$ python -q
>>> import numpy as np
>>> np.set_printoptions(precision=1, suppress=True, linewidth=200, sign=" ")
>>> mat = np.load("out18.npy")
>>> mat
array([[ 0,  0,  1,  0,  0,  0,  0,  0,  0,  0],
       [ 0,  0,  0,  1,  0,  1,  0,  0,  0,  0],
       [ 1,  0,  0,  0,  0,  0,  0,  0,  0,  0],
       [ 0,  1,  0,  0,  0,  1,  0,  0,  0,  0],
       [ 0,  0,  0,  0,  0,  0,  1,  1,  1,  1],
       [ 0,  1,  0,  1,  0,  0,  0,  0,  0,  0],
       [ 0,  0,  0,  0,  1,  0,  0,  0,  1,  1],
       [ 0,  0,  0,  0,  1,  0,  0,  0,  1,  1],
       [ 0,  0,  0,  0,  1,  0,  1,  1,  0,  1],
       [ 0,  0,  0,  0,  1,  0,  1,  1,  1,  0]])
>>> # symmetric, so the eigenvalues are real
>>> np.linalg.lstsq(mat[:-1].T, mat[-1])[2]
np.int32(8)
>>> rank = np.linalg.matrix_rank(mat)
>>> rank
np.int64(9)
>>> N = np.linalg.svd(mat)[2][rank:].T
>>> np.allclose(mat @ N, 0)
True
>>> [int(np.linalg.matrix_rank(mat[:, :j + 1])) for j in range(10)]
[1, 2, 3, 4, 5, 6, 7, 7, 8, 9]
>>> np.round(mat @ N, 1) + 0
array([[ 0.],
       [ 0.],
       [ 0.],
       [ 0.],
       [ 0.],
       [ 0.],
       [ 0.],
       [ 0.],
       [ 0.],
       [ 0.]])
>>> [int(np.linalg.matrix_rank(mat[:i])) for i in range(1, len(mat) + 1)]
[1, 2, 3, 4, 5, 6, 7, 7, 8, 9]
>>> np.round(N[:, 0] / N[np.abs(N[:, 0]).round(6).argmax(), 0], 1) + 0
array([ 0.,  0.,  0.,  0.,  0.,  0.,  1., -1.,  0.,  0.])
>>> np.round(np.sort(np.abs(np.linalg.eigvals(mat))), 1) + 0
array([ 0. ,  1. ,  1. ,  1. ,  1. ,  1. ,  1. ,  1.6,  2. ,  3.6])
>>> np.round(np.linalg.det(mat), 1)
np.float64(0.0)
>>> mat.inv()
Traceback (most recent call last):
  File "<python-input-16>", line 1, in <module>
    mat.inv()
    ^^^^^^^
AttributeError: 'numpy.ndarray' object has no attribute 'inv'
>>> np.allclose(mat, mat.T)
True
>>> round(float(np.abs(np.linalg.eigvals(mat)).max()), 1)
3.6
>>> np.allclose(mat @ mat.T, mat.T @ mat)
True
>>> M = np.loadtxt("arr.csv", delimiter=",")
>>> M
array([[ 1.3,  8. ,  2. ,  5. ,  4. ,  9. ,  7. ,  5. ,  8. ],
       [ 6. ,  3.3,  5. ,  2. ,  5. ,  4. ,  1. ,  0. ,  5. ],
       [ 7. ,  5. ,  0.3,  6. ,  9. ,  7. ,  3. ,  7. ,  0. ],
       [ 6. ,  0. ,  8. ,  0.3,  3. ,  5. ,  3. ,  4. ,  9. ],
       [ 3. ,  8. ,  5. ,  9. ,  2.3,  4. ,  2. ,  1. ,  5. ],
       [ 4. ,  9. ,  1. ,  7. ,  1. ,  4.3,  8. ,  9. ,  7. ],
       [ 2. ,  8. ,  2. ,  7. ,  7. ,  4. ,  7.3,  9. ,  8. ],
       [ 4. ,  6. ,  3. ,  9. ,  5. ,  2. ,  7. ,  7.3,  9. ],
       [ 1. ,  8. ,  2. ,  5. ,  4. ,  9. ,  7. ,  5. ,  8.3]])
>>> np.round(np.abs(np.linalg.svd(M)[2][-1]), 1) + 0
array([ 0. ,  0. ,  0.4,  0.1,  0.1,  0.1,  0.7,  0.2,  0.5])
